$ python -q
>>> import numpy as np
>>> np.set_printoptions(precision=3, suppress=True, linewidth=200)
>>> J = np.load("mat.npy")
>>> print(J)
[[ 3  3  3  3]
 [ 3  6  6  6]
 [ 3  6  9  9]
 [ 3  6  9 12]]
>>> print(np.sort(np.abs(np.linalg.eigvals(J))))
[ 0.849  1.278  3.    24.873]
>>> print(np.round(np.linalg.det(J), 3))
81.0
>>> print((J - J.T) / 2)
[[0. 0. 0. 0.]
 [0. 0. 0. 0.]
 [0. 0. 0. 0.]
 [0. 0. 0. 0.]]
>>> print((J + J.T) / 2)
[[ 3.  3.  3.  3.]
 [ 3.  6.  6.  6.]
 [ 3.  6.  9.  9.]
 [ 3.  6.  9. 12.]]
>>> print(J @ J)
[[ 36  63  81  90]
 [ 63 117 153 171]
 [ 81 153 207 234]
 [ 90 171 234 270]]
>>> print(np.linalg.matrix_power(J, 3))
[[ 810 1512 2025 2295]
 [1512 2835 3807 4320]
 [2025 3807 5130 5832]
 [2295 4320 5832 6642]]
>>> x0 = np.ones(4)
>>> for _ in range(5):
...     x0 = J @ x0
...     x0 /= np.linalg.norm(x0)
...     print(round(x0 @ J @ x0, 3))
... 
24.841
24.872
24.873
24.873
24.873
>>> print(x0)
[0.228 0.429 0.577 0.657]
>>> X = np.load("x.npy")
>>> print(X)
[[ 2.017  4.102 -0.006  5.991  5.89   3.998  6.118  6.023  4.093]
 [ 3.855  8.005 -0.011 11.128  9.775  6.867 10.054  9.059  9.149]
 [ 3.129  5.994 -0.107  8.913  9.068  5.927  9.077  9.119  5.961]
 [ 1.891  3.993  0.206  4.028  1.888  1.903  2.166  0.006  6.053]
 [ 4.19   8.144  0.013 10.144  8.024  5.971  7.946  5.909  9.961]]
>>> other = X / np.sqrt((X ** 2).mean(axis=1, keepdims=True))
>>> print(other[4])
[0.571 1.11  0.002 1.383 1.094 0.814 1.083 0.806 1.358]
>>> print(np.linalg.norm(other, axis=1))
[3. 3. 3. 3. 3.]
>>> U, s, Vt = np.linalg.svd(X)
>>> print(s)
[42.174  6.584  0.438  0.199  0.115]
>>> other = U[:, :2] @ np.diag(s[:2]) @ Vt[:2]
>>> print(round(np.linalg.norm(X - other, 2), 3), round(float(s[2]), 3))
0.438 0.438
>>> print(round(np.abs(X - other).max(), 3))
0.185
>>> f, g = X[0], X[2]
>>> print(round(f @ g, 3))
296.259
>>> print(round(f @ f, 3))
197.922
>>> p = (f @ g) / (f @ f) * f
>>> print(round(float(np.linalg.norm(f + g) ** 2 + np.linalg.norm(f - g) ** 2), 3))
1283.067
>>> print(np.linalg.matrix_rank(np.outer(f, g)))
1
>>> print(p)
[ 3.019  6.14  -0.009  8.968  8.816  5.984  9.158  9.016  6.127]
>>> print(round((g - p) @ f, 3))
-0.0
>>> f = np.array([-5, 3])
>>> print(np.cross(X[4, :3], X[3, :3]))
[ 1.626 -0.839  1.33 ]
>>> print(np.polyval(f, X[4]))
[-17.95  -37.72    2.935 -47.72  -37.12  -26.855 -36.73  -26.545 -46.805]
>>> E = np.load("dump.npy")
>>> print(E)
[[-1  0 -1 -1 -2  1 -1]
 [-1  2 -1 -1 -2 -1  1]
 [ 0 -1 -2  2  1  0  0]
 [ 1  0 -1  2  1 -1  2]
 [-1 -1  1  2 38  1 -1]
 [ 1  0 -2 -2 -2 -2 -1]
 [ 2  2 -2 -1 -2  2 39]]
>>> w1 = np.array([[-4, -1, -3, -4, 4],
...     [2, -3, -3, 4, 1],
...     [4, -3, 4, -2, 1],
...     [-4, 2, -3, 0, 0],
...     [-2, 1, 1, 3, -4],
...     [0, -4, 0, 0, 4],
...     [2, 5, 5, 5, -4]])
>>> b = np.array([1, -3, 3, -3, -3])
>>> H = np.maximum(E @ w1 + b, 0)
>>> print(np.linalg.matrix_rank(H))
5
>>> print((H > 0).mean(axis=0))
[0.429 0.571 0.571 0.571 0.286]
>>> print((H > 0).astype(int))
[[1 0 0 0 1]
 [1 0 1 1 0]
 [0 1 0 0 0]
 [0 1 1 1 0]
 [0 1 1 1 0]
 [0 0 0 0 1]
 [1 1 1 1 0]]
>>> cent = np.array([[5, 4], [4, 1], [0, 2], [5, 1], [2, 3]])
>>> print((H @ cent).round(6).argmax(axis=1))
[1 0 0 0 0 1 0]
>>> print(w1 @ cent)
[[-36 -15]
 [ 20   6]
 [  0  22]
 [-12 -20]
 [  1 -14]
 [ -8   8]
 [ 47  16]]
>>> print(H @ cent)
[[  51   52]
 [ 125   74]
 [  44   11]
 [ 112   28]
 [ 644  215]
 [   6    9]
 [2037 1026]]
>>> x0 = np.array([-1, 2, -1, -1, 0, 2, 1])
>>> a = np.maximum(E @ x0, 0)
>>> print(np.tanh(E @ x0))
[ 0.999  1.    -0.964 -0.964 -0.995 -0.964  1.   ]
>>> print(E * (a > 1e-9)[:, None])
[[-1  0 -1 -1 -2  1 -1]
 [-1  2 -1 -1 -2 -1  1]
 [ 0  0  0  0  0  0  0]
 [ 0  0  0  0  0  0  0]
 [ 0  0  0  0  0  0  0]
 [ 0  0  0  0  0  0  0]
 [ 2  2 -2 -1 -2  2 39]]
>>> print(np.flatnonzero(a > 1e-9))
[0 1 6]
>>> print(a)
[ 4  6  0  0  0  0 48]
>>> print(E.T @ a)
[  86  108 -106  -58 -116   94 1874]
>>> print(np.maximum(E @ x0, 0) - np.maximum(-E @ x0, 0))
[ 4  6 -2 -2 -3 -2 48]
>>> print(np.allclose(E, E.T))
False
>>> print(np.allclose(E @ E.T, E.T @ E))
False
>>> print((E + E.T) / 2)
[[-1.  -0.5 -0.5  0.  -1.5  1.   0.5]
 [-0.5  2.  -1.  -0.5 -1.5 -0.5  1.5]
 [-0.5 -1.  -2.   0.5  1.  -1.  -1. ]
 [ 0.  -0.5  0.5  2.   1.5 -1.5  0.5]
 [-1.5 -1.5  1.   1.5 38.  -0.5 -1.5]
 [ 1.  -0.5 -1.  -1.5 -0.5 -2.   0.5]
 [ 0.5  1.5 -1.   0.5 -1.5  0.5 39. ]]
>>> rng = np.random.default_rng(520153)
>>> other = E + rng.integers(-2, 3, (7, 2)) @ rng.integers(-2, 3, (2, 7))
>>> print(other)
[[-1  4 -3 -1 -8  5 -1]
 [-1  6 -3 -1 -8  3  1]
 [-4 -5  0  2  3  0  8]
 [ 3  4 -3  2 -3  1 -2]
 [-1 -3  2  2 41 -1 -1]
 [-3 -4  0 -2  0 -2  7]
 [ 4  2 -2 -1  0  0 35]]
>>> print(np.round(np.linalg.svd(other - E, compute_uv=False), 3) + 0)
[17.845 11.813  0.     0.     0.     0.     0.   ]
>>> print(np.linalg.matrix_rank(other - E, tol=1e-8))
2
>>> K = np.loadtxt("data.csv", delimiter=",")
>>> print(K)
[[0.143 0.357 0.071 0.286 0.143]
 [0.    0.278 0.278 0.167 0.278]
 [0.167 0.222 0.167 0.222 0.222]
 [0.211 0.158 0.211 0.211 0.211]
 [0.077 0.231 0.077 0.308 0.308]]
>>> x0 = np.array([2, 1, 3, 2, -3])
>>> target = K @ x0
>>> print(target)
[1.    0.611 0.833 1.    0.308]
>>> print(np.round(np.linalg.solve(K, K[:, 3]), 3) + 0)
[0. 0. 0. 1. 0.]
>>> print(np.linalg.solve(K, target))
[ 2.  1.  3.  2. -3.]
>>> print(np.linalg.solve(K, 2 * target))
[ 4.  2.  6.  4. -6.]
>>> print(np.round(np.linalg.solve(K.T, K[2]), 3) + 0)
[0. 0. 1. 0. 0.]
